>>> import numpy as np
>>> import numpy.linalg as la
>>> np.set_printoptions(suppress=True, linewidth=200)
>>> m1 = np.load("x.npy")
>>> m1
array([[ 0.4,  1.9, -0.1],
       [-1. , -0.1,  0.9],
       [ 0.1,  0.8,  0.2],
       [ 1.9, -1. , -0.7],
       [ 0.5,  1.5, -1.1],
       [ 0.5, -1.7,  1. ],
       [-0.3, -0.1,  0.2],
       [ 2.7, -3.6,  1.2],
       [-0.1,  0.6,  0. ],
       [-0.2,  1.1,  0.1],
       [-0.8, -0.3,  0.2],
       [ 2.3, -0.7, -0.7],
       [ 0.3,  0.5,  0.4],
       [-1.2, -0.2,  0.4],
       [-0.1,  1.1,  0.8],
       [ 0.1,  0.2,  0.8],
       [ 0.2, -0.7, -1.6],
       [ 0. ,  0.2,  0.7],
       [ 1.4, -0.3, -0.2]])
>>> idx = m1[:, 1] > np.median(m1[:, 1])
>>> r0 = m1[idx].mean(axis=0) - m1[~idx].mean(axis=0)
>>> ((m1 - m1.mean(axis=0)) @ r0 > 0).astype(int)
array([1, 1, 1, 0, 1, 0, 1, 0, 1, 1, 1, 0, 1, 1, 1, 1, 0, 1, 0])
>>> round(float((((m1 - m1.mean(axis=0)) @ r0 > 0) == idx).mean()), 2)
0.79
>>> x0 = np.array([2, 5, -2])
>>> target = m1 @ x0
>>> np.round(la.pinv(m1) @ m1, 2) + 0
array([[1., 0., 0.],
       [0., 1., 0.],
       [0., 0., 1.]])
>>> rng = np.random.default_rng(46280)
>>> target = target + 0.1 * rng.normal(size=19)
>>> target.round(2)
array([ 10.46,  -4.16,   3.92,   0.19,  10.66,  -9.58,  -1.65, -14.77,   2.75,   4.87,  -3.64,   2.52,   2.31,  -4.09,   3.68,  -0.39,   0.02,  -0.41,   1.64])
>>> c, *_ = la.lstsq(m1, target)
>>> c.round()
array([ 2.,  5., -2.])
>>> Q, evecs = la.qr(m1[:, :1])[0], la.qr(m1[:, 1:])[0]
>>> sv = la.svd(Q.T @ evecs, compute_uv=False)
>>> sv.round(2)
array([0.57])
>>> (sv > 0.9).sum()
np.int64(0)
>>> F = np.array([[2.02, -2.0, 3.0, -2.0, 3.0, -3.0, -3.0],
...     [2.0, -1.98, 1.0, -3.0, 3.0, -1.0, 2.0],
...     [0.0, -3.0, 0.02, 2.0, 1.0, 0.0, 2.0],
...     [-3.0, 0.0, 3.0, -1.98, -1.0, -1.0, 3.0],
...     [2.0, 3.0, -3.0, 2.0, 3.02, -3.0, -1.0],
...     [2.0, 3.0, 0.0, 0.0, 3.0, 2.02, 0.0],
...     [2.0, -2.0, 3.0, -2.0, 3.0, -3.0, -2.98]])
>>> Y = F + rng.integers(-2, 3, (7, 6)) @ rng.integers(-2, 3, (6, 7))
>>> Y
array([[ 2.02, -2.  ,  5.  , -2.  ,  5.  , -5.  , -3.  ],
       [-3.  , -9.98, -7.  , -4.  ,  3.  ,  1.  ,  5.  ],
       [ 4.  , -1.  , -2.98,  3.  ,  0.  , -7.  ,  0.  ],
       [-2.  , -1.  ,  0.  , -0.98,  4.  , -6.  ,  0.  ],
       [ 2.  ,  6.  ,  9.  , -2.  , -2.98,  7.  ,  2.  ],
       [ 5.  ,  9.  ,  8.  ,  0.  ,  2.  , -0.98, -2.  ],
       [ 5.  , -2.  ,  2.  , -2.  , -4.  ,  2.  ,  6.02]])
>>> np.round(la.svd(Y - F, compute_uv=False), 2) + 0
array([22.34, 17.74, 10.11,  3.22,  2.67,  1.69,  0.  ])
>>> Y - F
array([[ 0.,  0.,  2.,  0.,  2., -2.,  0.],
       [-5., -8., -8., -1.,  0.,  2.,  3.],
       [ 4.,  2., -3.,  1., -1., -7., -2.],
       [ 1., -1., -3.,  1.,  5., -5., -3.],
       [ 0.,  3., 12., -4., -6., 10.,  3.],
       [ 3.,  6.,  8.,  0., -1., -3., -2.],
       [ 3.,  0., -1.,  0., -7.,  5.,  9.]])
>>> T = np.stack([Y, 3 * Y, Y[::-1]])
>>> T.sum(axis=0)
array([[ 13.08, -10.  ,  22.  , -10.  ,  16.  , -18.  ,  -5.98],
       [ -7.  , -30.92, -20.  , -16.  ,  14.  ,   3.02,  18.  ],
       [ 18.  ,   2.  ,  -2.92,  10.  ,  -2.98, -21.  ,   2.  ],
       [-10.  ,  -5.  ,   0.  ,  -4.9 ,  20.  , -30.  ,   0.  ],
       [ 12.  ,  23.  ,  33.02,  -5.  , -11.92,  21.  ,   8.  ],
       [ 17.  ,  26.02,  25.  ,  -4.  ,  11.  ,  -2.92,  -3.  ],
       [ 22.02, -10.  ,  13.  , -10.  , -11.  ,   3.  ,  21.08]])
>>> la.matrix_rank(T.reshape(3, -1))
np.int64(2)
>>> T.shape
(3, 7, 7)
>>> idx = rng.permutation(7)
>>> idx
array([1, 4, 6, 3, 5, 0, 2])
>>> Y = F[idx][:, idx]
>>> np.round(np.sort(np.abs(la.eigvals(Y))), 2)
array([0.02, 2.46, 4.16, 4.16, 4.84, 5.33, 5.33])
>>> np.diag(Y)
array([-1.98,  3.02, -2.98, -1.98,  2.02,  2.02,  0.02])
>>> np.allclose(Y, F)
False
>>> Y = np.array([[1, 0, 3, 3, 1, 3, 3],
...     [2, 1, 1, 2, 2, 0, 0],
...     [3, 2, 2, 0, 3, 2, 3],
...     [0, 0, 2, 0, 3, 1, 3],
...     [0, 2, 3, 3, 1, 3, 2],
...     [2, 3, 0, 2, 0, 1, 2],
...     [1, 1, 2, 2, 2, 0, 1]])
>>> W0 = Y - Y.T
>>> W0
array([[ 0, -2,  0,  3,  1,  1,  2],
       [ 2,  0, -1,  2,  0, -3, -1],
       [ 0,  1,  0, -2,  0,  2,  1],
       [-3, -2,  2,  0,  0, -1,  1],
       [-1,  0,  0,  0,  0,  3,  0],
       [-1,  3, -2,  1, -3,  0,  2],
       [-2,  1, -1, -1,  0, -2,  0]])
>>> C2 = W0.T @ W0
>>> C2
array([[ 19,   1,  -4,   5,   3,  -2,  -7],
       [  1,  19, -11,  -6, -11,   0,   1],
       [ -4, -11,  10,  -3,   6,   3,  -1],
       [  5,  -6,  -3,  19,   0,  -5,   4],
       [  3, -11,   6,   0,  10,   1,  -4],
       [ -2,   0,   3,  -5,   1,  28,   6],
       [ -7,   1,  -1,   4,  -4,   6,  11]])
>>> np.diag(C2)
array([19, 19, 10, 19, 10, 28, 11])
>>> la.matrix_rank(C2)
np.int64(6)
>>> np.allclose(C2, C2.T)
True
>>> (W0 @ W0.T).shape
(7, 7)
>>> np.round(la.svd(W0, compute_uv=False) ** 2, 2) + 0
array([34.04, 34.04, 21.48, 21.48,  2.48,  2.48,  0.  ])
>>> np.round(la.eigvalsh(C2)[::-1], 2) + 0
array([34.04, 34.04, 21.48, 21.48,  2.48,  2.48,  0.  ])
>>> la.matrix_power(W0, 2)
array([[-19,  -1,   4,  -5,  -3,   2,   7],
       [ -1, -19,  11,   6,  11,   0,  -1],
       [  4,  11, -10,   3,  -6,  -3,   1],
       [ -5,   6,   3, -19,   0,   5,  -4],
       [ -3,  11,  -6,   0, -10,  -1,   4],
       [  2,   0,  -3,   5,  -1, -28,  -6],
       [  7,  -1,   1,  -4,   4,  -6, -11]])
>>> np.allclose(W0 @ W0.T, W0.T @ W0)
True
>>> W0 @ W0
array([[-19,  -1,   4,  -5,  -3,   2,   7],
       [ -1, -19,  11,   6,  11,   0,  -1],
       [  4,  11, -10,   3,  -6,  -3,   1],
       [ -5,   6,   3, -19,   0,   5,  -4],
       [ -3,  11,  -6,   0, -10,  -1,   4],
       [  2,   0,  -3,   5,  -1, -28,  -6],
       [  7,  -1,   1,  -4,   4,  -6, -11]])
>>> (W0 - W0.T) / 2
array([[ 0., -2.,  0.,  3.,  1.,  1.,  2.],
       [ 2.,  0., -1.,  2.,  0., -3., -1.],
       [ 0.,  1.,  0., -2.,  0.,  2.,  1.],
       [-3., -2.,  2.,  0.,  0., -1.,  1.],
       [-1.,  0.,  0.,  0.,  0.,  3.,  0.],
       [-1.,  3., -2.,  1., -3.,  0.,  2.],
       [-2.,  1., -1., -1.,  0., -2.,  0.]])
>>> np.round(np.sort(np.abs(la.eigvals(W0))), 2) + 0
array([0.  , 1.58, 1.58, 4.63, 4.63, 5.83, 5.83])
